$ python3 -q
>>> import numpy as np
>>> np.set_printoptions(precision=1, suppress=True, linewidth=140)
>>> arr = np.load("sample3.npy")
>>> arr
array([[ 1.,  4., -5.,  3.],
       [-1.,  0.,  1.,  0.],
       [-2.,  2., -2.,  3.],
       [-2.,  2., -4.,  5.]])
>>> rng = np.random.default_rng(93)
>>> A2 = arr + rng.integers(-2, 3, (4, 3)) @ rng.integers(-2, 3, (3, 4))
>>> A2
array([[-3., 12., -3.,  1.],
       [-1., -1., -1.,  2.],
       [-5.,  4.,  4.,  7.],
       [ 1.,  2., -6., -3.]])
>>> print(np.abs(A2 - arr).sum(axis=1))
[16.  5. 15. 13.]
>>> print(np.linalg.matrix_rank(A2 - arr, tol=1e-8))
3
>>> np.round(np.linalg.svd(A2 - arr, compute_uv=False), 1) + 0
array([11.6,  9.5,  3.8,  0. ])
>>> arr @ arr
array([[ 1.,  0., -3.,  3.],
       [-3., -2.,  3.,  0.],
       [-6., -6.,  4.,  3.],
       [-6., -6.,  0.,  7.]])
>>> t3 = np.stack([arr, -3 * arr, arr[::-1]])
>>> np.linalg.matrix_rank(t3)
array([4, 4, 4])
>>> np.linalg.matrix_rank(t3.reshape(3, -1))
np.int64(2)
>>> print(np.einsum("bij,cij->bc", t3, t3))
[[ 123. -369.   82.]
 [-369. 1107. -246.]
 [  82. -246.  123.]]
>>> np.linalg.norm(t3, axis=(1, 2))
array([11.1, 33.3, 11.1])
>>> t3.shape
(3, 4, 4)
>>> np.round(np.linalg.det(arr.T), 1)
np.float64(-4.0)
>>> print(round(float(np.linalg.det(arr[::-1])), 1))
-4.0
>>> np.kron(np.eye(2, dtype=int), arr)
array([[ 1.,  4., -5.,  3.,  0.,  0., -0.,  0.],
       [-1.,  0.,  1.,  0., -0.,  0.,  0.,  0.],
       [-2.,  2., -2.,  3., -0.,  0., -0.,  0.],
       [-2.,  2., -4.,  5., -0.,  0., -0.,  0.],
       [ 0.,  0., -0.,  0.,  1.,  4., -5.,  3.],
       [-0.,  0.,  0.,  0., -1.,  0.,  1.,  0.],
       [-0.,  0., -0.,  0., -2.,  2., -2.,  3.],
       [-0.,  0., -0.,  0., -2.,  2., -4.,  5.]])
>>> K = np.array([[0.6, 0.1, -0.8, 1.3, -0.3, 0.9, -0.4, 0.1],
...     [-0.9, -0.1, 1.2, -1.9, 0.4, -1.3, 0.6, -0.1],
...     [1.2, 0.1, -1.6, 2.5, -0.5, 1.7, -0.8, 0.1]])
>>> left, sig, Vt = np.linalg.svd(K)
>>> np.argmax(sig[:-1] / (sig[1:] + 1e-6)) + 1
np.int64(2)
>>> A2 = left[:, :2] @ np.diag(sig[:2]) @ Vt[:2]
>>> round(float(np.linalg.norm(K - A2, 2)), 1), np.round(sig[2], 1)
(0.0, np.float64(0.0))
>>> np.linalg.matrix_rank(A2)
np.int64(2)
>>> round(float(np.abs(K - A2).max()), 1)
0.0
>>> left, sig, Vt = np.linalg.svd(K)
>>> vecs = Vt[:(sig > 1e-8).sum()]
>>> x = K[1] + -3 * K[0] + rng.integers(2) * np.eye(8)[1]
>>> x
array([-2.7,  0.6,  3.6, -5.8,  1.3, -4. ,  1.8, -0.4])
>>> np.diag(vecs.T @ vecs)
array([0.2, 0.3, 0.3, 0.4, 0.2, 0.3, 0.1, 0.3])
>>> round(np.linalg.norm(x - vecs.T @ vecs @ x), 1)
np.float64(0.8)
>>> J = np.loadtxt("x.csv", delimiter=",")
>>> J
array([[ 0.9,  0. ,  0. ,  0. , -0.5,  0. ,  0. ],
       [ 0. ,  1. ,  0. ,  0. ,  0. ,  0. ,  0. ],
       [ 0. ,  0. ,  1. ,  0. ,  0. ,  0. ,  0. ],
       [ 0. ,  0. ,  0. ,  1. ,  0. ,  0. ,  0. ],
       [ 0.5,  0. ,  0. ,  0. ,  0.9,  0. ,  0. ],
       [ 0. ,  0. ,  0. ,  0. ,  0. ,  1. ,  0. ],
       [ 0. ,  0. ,  0. ,  0. ,  0. ,  0. ,  1. ]])
>>> u, g = J[5], J[4]
>>> u @ g
np.float64(0.0)
>>> pr = (u @ g) / (u @ u) * u
>>> np.linalg.matrix_rank(np.outer(u, g))
np.int64(1)
>>> round(np.linalg.norm(u + g) ** 2 + np.linalg.norm(u - g) ** 2, 1)
np.float64(4.0)
>>> (g - pr) @ u
np.float64(0.0)
>>> pr
array([0., 0., 0., 0., 0., 0., 0.])
